In [1]: import numpy as np

In [2]: np.set_printoptions(precision=2, suppress=True, linewidth=120, sign=" ")

In [3]: rd = lambda a: np.round(a, 2) + 0

In [4]: arr = np.load("test3.npy")

In [5]: print(arr)
[[ 0. -2.  7. -6.  3. -4.]
 [-2.  0.  0.  0.  0.  0.]
 [ 7.  0.  0.  0.  0.  0.]
 [-6.  0.  0.  0.  0.  0.]
 [ 3.  0.  0.  0.  0.  0.]
 [-4.  0.  0.  0.  0.  0.]]

In [6]: W1 = np.array([[2, 9, 1, 9, 8],
   ...:     [1, 6, 7, 5, 6],
   ...:     [1, 5, 8, 6, 3],
   ...:     [4, 3, 7, 5, 1],
   ...:     [7, 9, 2, 8, 3],
   ...:     [5, 3, 9, 0, 1]])

In [7]: b = np.array([8, 7, 0, 4, 7])

In [8]: H = np.maximum(arr @ W1 + b, 0)

In [9]: print(H)
[[  0.  27.   0.  30.  15.]
 [  4.   0.   0.   0.   0.]
 [ 22.  70.   7.  67.  63.]
 [  0.   0.   0.   0.   0.]
 [ 14.  34.   3.  31.  31.]
 [  0.   0.   0.   0.   0.]]

In [10]: print((H > 0).astype(int))
[[ 0  1  0  1  1]
 [ 1  0  0  0  0]
 [ 1  1  1  1  1]
 [ 0  0  0  0  0]
 [ 1  1  1  1  1]
 [ 0  0  0  0  0]]

In [11]: basis = np.array([[2, 2], [1, 0], [0, 3], [1, 0], [2, 2]])

In [12]: print((H @ basis).round(6).argmax(axis=1))
[ 0  0  0  0  0  0]

In [13]: print(H @ basis)
[[  87.   30.]
 [   8.    8.]
 [ 307.  191.]
 [   0.    0.]
 [ 155.   99.]
 [   0.    0.]]

In [14]: print(W1 @ basis)
[[ 38  23]
 [ 25  35]
 [ 19  32]
 [ 18  31]
 [ 37  26]
 [ 15  39]]

In [15]: print(rd(np.trace(np.linalg.pinv(H) @ H)))
4.0

In [16]: print(np.allclose(H[:-1].T @ np.linalg.lstsq(H[:-1].T, H[-1])[0], H[-1]))
True

In [17]: w, vecs = np.linalg.eigvalsh(arr)
---------------------------------------------------------------------------
ValueError                                Traceback (most recent call last)
Cell In[17], line 1
----> 1 w, vecs = np.linalg.eigvalsh(arr)

ValueError: too many values to unpack (expected 2)

In [18]: w, vecs = np.linalg.eigh(arr)

In [19]: print(rd(np.linalg.svd(arr, compute_uv=False)))
[ 10.68  10.68   0.     0.     0.     0.  ]

In [20]: print(rd(w))
[-10.68   0.     0.     0.     0.    10.68]

In [21]: print(rd(vecs.T @ arr @ vecs))
[[-10.68   0.     0.     0.     0.     0.  ]
 [  0.     0.     0.     0.     0.     0.  ]
 [  0.     0.     0.     0.     0.     0.  ]
 [  0.     0.     0.     0.     0.     0.  ]
 [  0.     0.     0.     0.     0.     0.  ]
 [  0.     0.     0.     0.     0.    10.68]]

In [22]: print((w > 1e-8).sum(), (w < -1e-8).sum())
1 1

In [23]: print(rd(np.linalg.eigvalsh(arr + -3 * np.eye(6))))
[-13.68  -3.    -3.    -3.    -3.     7.68]

In [24]: print(np.abs(vecs[:, -1]).round(6).argmax())
0

In [25]: print(rd(np.abs(vecs[:, -1])))
[ 0.71  0.13  0.46  0.4   0.2   0.26]

In [26]: print(np.all(np.linalg.eigvalsh(arr) > 0))
False

In [27]: try:
    ...:     np.linalg.cholesky(arr)
    ...: except np.linalg.LinAlgError as e:
    ...:     print(e)
    ...: 
Matrix is not positive definite

In [28]: print(rd(np.linalg.eigvalsh(arr).min()))
-10.68

In [29]: A = np.array([[-4, -2, 1, 5, 4],
    ...:     [-1, 5, 3, -5, 1],
    ...:     [-2, 0, -2, -2, 2],
    ...:     [3, 3, -3, -4, -3],
    ...:     [3, -3, 2, 1, -3],
    ...:     [-1, -2, 5, -2, 1]])

In [30]: # rows and columns are dependent

In [31]: U, sv, Vt = np.linalg.svd(A)

In [32]: vecs = Vt[:(sv > 1e-8).sum()]

In [33]: rng = np.random.default_rng(53)

In [34]: x0 = A[5] + -3 * A[4] + rng.integers(2) * np.eye(5)[0]

In [35]: print(x0)
[-9.  7. -1. -5. 10.]

In [36]: print(np.allclose(vecs.T @ vecs @ x0, x0))
False

In [37]: print(rd(vecs.T @ vecs))
[[ 0.5  0.   0.   0.  -0.5]
 [ 0.   1.   0.   0.   0. ]
 [ 0.   0.   1.   0.   0. ]
 [ 0.   0.   0.   1.   0. ]
 [-0.5  0.   0.   0.   0.5]]

In [38]: print(np.linalg.matrix_rank(np.vstack([A, x0])))
5
